% ipython --no-banner

In [1]: import numpy as np

In [2]: from numpy import linalg as LA

In [3]: np.set_printoptions(precision=1, suppress=True, linewidth=140, floatmode="fixed")

In [4]: arr = np.loadtxt("sample17.csv", delimiter=",")

In [5]: arr
Out[5]: 
array([[ -0.6,  -0.1,   0.6,   0.5],
       [  0.3,  -0.2,  -0.6,   0.9],
       [  0.6,   0.2,  -0.6,   0.9],
       [  1.4,   0.9,  -0.3,  -1.6],
       [ -0.2,  -1.2,   0.4,   0.4],
       [  8.0,  36.0, -10.0,  -4.0],
       [  0.2,  -1.1,   0.0,   0.4],
       [  1.3,  -2.7,   0.0,  -0.4],
       [ -2.0,  -0.8,  -0.4,  -0.7],
       [ -0.5,  -0.1,  -0.9,  -0.2],
       [  0.5,   1.1,  -0.6,  -0.4],
       [  0.0,  -0.4,   0.5,  -0.3],
       [ -2.0,  -1.1,   1.3,   0.6],
       [  0.2,   0.1,  -0.3,   1.2],
       [  1.7,   1.7,   0.5,  -0.2],
       [  0.7,   0.6,   1.7,   0.7]])

In [6]: x = np.array([9, 9, 2, 7])

In [7]: rhs = arr @ x

In [8]: rhs
Out[8]: array([ -1.6,   6.0,  12.3,   8.9,  -9.0, 348.0,  -5.3, -15.4, -30.9,  -8.6,  10.4,  -4.7, -21.1,  10.5,  30.2,  20.0])

In [9]: np.round(LA.pinv(arr) @ arr, 1) + 0
Out[9]: 
array([[1.0, 0.0, 0.0, 0.0],
       [0.0, 1.0, 0.0, 0.0],
       [0.0, 0.0, 1.0, 0.0],
       [0.0, 0.0, 0.0, 1.0]])

In [10]: LA.solve(arr.T @ arr, arr.T @ rhs)
Out[10]: array([9.0, 9.0, 2.0, 7.0])

In [11]: rng = np.random.default_rng(63)

In [12]: rhs = rhs + 0.1 * rng.normal(size=16)

In [13]: rhs
Out[13]: array([ -1.5,   6.2,  12.1,   8.9,  -8.9, 348.1,  -5.2, -15.4, -30.8,  -8.4,  10.5,  -4.6, -21.2,  10.3,  30.2,  20.0])

In [14]: beta, *_ = LA.lstsq(arr, rhs)

In [15]: np.round(LA.norm(rhs - arr @ beta), 1)
Out[15]: np.float64(0.5)

In [16]: Q, vecs = LA.qr(arr[:, :3])[0], LA.qr(arr[:, 3:])[0]

In [17]: sig = LA.svd(Q.T @ vecs, compute_uv=False)

In [18]: sig
Out[18]: array([0.8])

In [19]: (sig > 0.9).sum()
Out[19]: np.int64(0)

In [20]: U, sig, Vh = LA.svd(arr)

In [21]: sig
Out[21]: array([38.7,  3.8,  3.1,  2.5])

In [22]: np.argmax(sig[:-1] / (sig[1:] + 1e-6)) + 1
Out[22]: np.int64(1)

In [23]: Y = U[:, :1] @ np.diag(sig[:1]) @ Vh[:1]

In [24]: np.round(np.abs(arr - Y).max(), 1)
Out[24]: np.float64(1.8)

In [25]: np.round(LA.norm(arr - Y) / LA.norm(arr), 1)
Out[25]: np.float64(0.1)

In [26]: Y.round(1) + 0
Out[26]: 
array([[ -0.1,  -0.4,   0.1,   0.0],
       [  0.0,  -0.1,   0.0,   0.0],
       [  0.1,   0.4,  -0.1,   0.0],
       [  0.3,   1.3,  -0.4,  -0.1],
       [ -0.3,  -1.2,   0.3,   0.1],
       [  8.1,  36.0, -10.0,  -4.0],
       [ -0.2,  -1.0,   0.3,   0.1],
       [ -0.5,  -2.1,   0.6,   0.2],
       [ -0.2,  -0.9,   0.3,   0.1],
       [  0.0,   0.1,   0.0,   0.0],
       [  0.3,   1.2,  -0.3,  -0.1],
       [ -0.1,  -0.4,   0.1,   0.0],
       [ -0.4,  -1.7,   0.5,   0.2],
       [  0.0,   0.1,   0.0,   0.0],
       [  0.4,   1.7,  -0.5,  -0.2],
       [  0.0,   0.2,  -0.1,   0.0]])

In [27]: G = np.cov(Y, rowvar=False)

In [28]: Y.std(axis=0)
Out[28]: array([2.0, 8.8, 2.4, 1.0])

In [29]: np.round(LA.eigvalsh(G)[::-1], 1) + 0
Out[29]: array([94.5,  0.0,  0.0,  0.0])

In [30]: np.argsort(-Y.std(axis=0).round(6), kind="stable")
Out[30]: array([1, 2, 0, 3])

In [31]: np.argwhere(np.triu(np.abs(np.corrcoef(Y.T)) > 0.8, 1))
Out[31]: 
array([[0, 1],
       [0, 2],
       [0, 3],
       [1, 2],
       [1, 3],
       [2, 3]])

In [32]: labels = rng.integers(0, 3, 5)

In [33]: A = np.triu((labels[:, None] == labels) & (rng.random((5, 5)) < 0.8), 1).astype(int)

In [34]: A += A.T

In [35]: A
Out[35]: 
array([[0, 0, 0, 0, 1],
       [0, 0, 1, 0, 0],
       [0, 1, 0, 0, 0],
       [0, 0, 0, 0, 0],
       [1, 0, 0, 0, 0]])

In [36]: [round(float(LA.det(A[:i, :i])), 2) + 0 for i in range(1, 6)]
Out[36]: [0.0, 0.0, 0.0, 0.0, 0.0]

In [37]: np.all(LA.eigvalsh(A) > 0)
Out[37]: np.False_

In [38]: [round(float(x), 1) for x in LA.svd(A, compute_uv=False)[:3]]
Out[38]: [1.0, 1.0, 1.0]

In [39]: np.argsort(-LA.norm(A, axis=0).round(6), kind="stable")[:3]
Out[39]: array([0, 1, 2])

In [40]: U, sig, Vh = LA.svd(A)

In [41]: vecs = Vh[:(sig > 1e-8).sum()]

In [42]: x = A[2] + 2 * A[3] + rng.integers(2) * np.eye(5)[1]

In [43]: x
Out[43]: array([0.0, 1.0, 0.0, 0.0, 0.0])

In [44]: np.round(LA.norm(x - vecs.T @ vecs @ x), 1)
Out[44]: np.float64(0.0)

In [45]: np.allclose(vecs.T @ vecs @ x, x)
Out[45]: True

In [46]: np.diag(vecs.T @ vecs)
Out[46]: array([1.0, 1.0, 1.0, 0.0, 1.0])

In [47]: vecs.T @ vecs
Out[47]: 
array([[1.0, 0.0, 0.0, 0.0, 0.0],
       [0.0, 1.0, 0.0, 0.0, 0.0],
       [0.0, 0.0, 1.0, 0.0, 0.0],
       [0.0, 0.0, 0.0, 0.0, 0.0],
       [0.0, 0.0, 0.0, 0.0, 1.0]])

In [48]: np.zeros(5, 5)
TypeError: Cannot interpret '5' as a data type


In [49]: round(LA.norm(A), 1)
Out[49]: np.float64(2.0)

In [50]: LA.svd(A, compute_uv=False)
Out[50]: array([1.0, 1.0, 1.0, 1.0, 0.0])

In [51]: A.sum(axis=0)
Out[51]: array([1, 1, 1, 0, 1])

In [52]: A - A[0]
Out[52]: 
array([[ 0,  0,  0,  0,  0],
       [ 0,  0,  1,  0, -1],
       [ 0,  1,  0,  0, -1],
       [ 0,  0,  0,  0, -1],
       [ 1,  0,  0,  0, -1]])

In [53]: A.mean(axis=0)
Out[53]: array([0.2, 0.2, 0.2, 0.0, 0.2])

In [54]: np.unravel_index(np.abs(A).argmax(), A.shape)
Out[54]: (np.int64(0), np.int64(4))

In [55]: LA.matrix_rank(A)
Out[55]: np.int64(4)

In [56]: W1 = np.array([[0, 1, 1, 1, 2],
    ...:     [3, 2, 3, 2, 2],
    ...:     [2, 3, 0, 0, 1],
    ...:     [3, 1, 2, 0, 3],
    ...:     [1, 2, 0, 3, 1]])

In [57]: beta = np.array([0, 1, -3, -3, -3])

In [58]: hid = np.maximum(A @ W1 + beta, 0)

In [59]: LA.matrix_rank(hid)
Out[59]: np.int64(2)

In [60]: (hid > 0).mean(axis=0)
Out[60]: array([0.6, 1.0, 0.0, 0.0, 0.0])

In [61]: W2 = np.array([[8, -3], [0, -7], [-5, 3], [7, -2], [-8, -3]])

In [62]: W1 @ W2
Out[62]: 
array([[-14, -12],
       [  7, -24],
       [  8, -30],
       [-10, -19],
       [ 21, -26]])

In [63]: hid @ W2
Out[63]: 
array([[  8, -24],
       [ 16, -34],
       [ 24, -30],
       [  0,  -7],
       [  0, -14]])
